>>> import numpy as np
>>> np.set_printoptions(precision=2, suppress=True, linewidth=100, floatmode="fixed")
>>> M2 = np.array([[1, 0, 0, 0], [0, 0, 1, 0], [2, 2, 0, 0], [0, 2, 2, 2]])
>>> E = M2 - M2.T
>>> E
array([[ 0,  0, -2,  0],
       [ 0,  0, -1, -2],
       [ 2,  1,  0, -2],
       [ 0,  2,  2,  0]])
>>> # skew-symmetric
>>> M2 = np.linalg.inv(E)
>>> (np.abs(M2) > 1e-9).astype(int)
array([[0, 1, 1, 1],
       [1, 0, 0, 1],
       [1, 0, 0, 0],
       [1, 1, 0, 0]])
>>> round(np.linalg.det(E) * np.linalg.det(M2), 2)
np.float64(1.0)
>>> np.allclose(M2, E.T)
False
>>> round(float(np.linalg.slogdet(E)[0]), 2)
1.0
>>> round(np.linalg.cond(E), 2)
np.float64(2.91)
>>> M2
array([[ 0.00, -0.50,  0.50, -0.25],
       [ 0.50,  0.00,  0.00,  0.50],
       [-0.50, -0.00, -0.00, -0.00],
       [ 0.25, -0.50, -0.00, -0.00]])
>>> th = np.deg2rad(135)
>>> K = np.eye(4)
>>> K[np.ix_([1, 2], [1, 2])] = [[np.cos(th), -np.sin(th)], [np.sin(th), np.cos(th)]]
>>> K
array([[ 1.00,  0.00,  0.00,  0.00],
       [ 0.00, -0.71, -0.71,  0.00],
       [ 0.00,  0.71, -0.71,  0.00],
       [ 0.00,  0.00,  0.00,  1.00]])
>>> # 3 groups of indices that never mix
>>> rng = np.random.default_rng(40715)
>>> idx = rng.permutation(4)
>>> idx
array([2, 1, 0, 3])
>>> M2 = K[idx][:, idx]
>>> round(np.trace(M2), 2)
np.float64(0.59)
>>> np.diag(M2)
array([-0.71, -0.71,  1.00,  1.00])
>>> M2
array([[-0.71,  0.71,  0.00,  0.00],
       [-0.71, -0.71,  0.00,  0.00],
       [ 0.00,  0.00,  1.00,  0.00],
       [ 0.00,  0.00,  0.00,  1.00]])
>>> np.sort(np.abs(np.linalg.eigvals(M2)))
array([1.00, 1.00, 1.00, 1.00])
>>> vec = np.array([2, 1, 1, 1])
>>> y = K @ vec
>>> y.round(2) + 0
array([ 2.00, -1.41,  0.00,  1.00])
>>> np.linalg.solve(K, -1 * y)
array([-2.00, -1.00, -1.00, -1.00])
>>> np.linalg.solve(K.T, K[2])
array([ 0.00, -0.00,  1.00,  0.00])
>>> np.linalg.solve(K, K[:, 3])
array([ 0.00,  0.00, -0.00,  1.00])
>>> (K != 0).astype(int)
array([[1, 0, 0, 0],
       [0, 1, 1, 0],
       [0, 1, 1, 0],
       [0, 0, 0, 1]])
>>> np.round(K @ K, 2) + 0
array([[ 1.00,  0.00,  0.00,  0.00],
       [ 0.00,  0.00,  1.00,  0.00],
       [ 0.00, -1.00,  0.00,  0.00],
       [ 0.00,  0.00,  0.00,  1.00]])
>>> np.flatnonzero(np.linalg.matrix_power((K != 0) + (K.T != 0) + np.eye(4), 4)[0])
array([0])
>>> (np.linalg.matrix_power((K != 0) + (K.T != 0) + np.eye(4), 4) > 0).astype(int)
array([[1, 0, 0, 0],
       [0, 1, 1, 0],
       [0, 1, 1, 0],
       [0, 0, 0, 1]])
>>> np.round(np.linalg.eigvals(K).sum().real, 2)
np.float64(0.59)
>>> np.round(np.linalg.det(K.T), 2)
np.float64(1.0)
>>> np.round(np.einsum("ii->", K), 2)
np.float64(0.59)
>>> np.linalg.eigvals(K)
array([-0.71+0.71j, -0.71-0.71j,  1.00+0.00j,  1.00+0.00j])
>>> round(float(np.linalg.det(2 * K)), 2), round(np.linalg.det(K), 2)
(16.0, np.float64(1.0))
>>> round(float(np.einsum("ij,ji->", K, K)), 2)
2.0
>>> np.kron(np.eye(2, dtype=int), K)
array([[ 1.00,  0.00,  0.00,  0.00,  0.00,  0.00,  0.00,  0.00],
       [ 0.00, -0.71, -0.71,  0.00,  0.00, -0.00, -0.00,  0.00],
       [ 0.00,  0.71, -0.71,  0.00,  0.00,  0.00, -0.00,  0.00],
       [ 0.00,  0.00,  0.00,  1.00,  0.00,  0.00,  0.00,  0.00],
       [ 0.00,  0.00,  0.00,  0.00,  1.00,  0.00,  0.00,  0.00],
       [ 0.00, -0.00, -0.00,  0.00,  0.00, -0.71, -0.71,  0.00],
       [ 0.00,  0.00, -0.00,  0.00,  0.00,  0.71, -0.71,  0.00],
       [ 0.00,  0.00,  0.00,  0.00,  0.00,  0.00,  0.00,  1.00]])
>>> round(np.linalg.det(K[::-1]), 2)
np.float64(1.0)
>>> np.poly(K)
array([ 1.00, -0.59, -0.83, -0.59,  1.00])
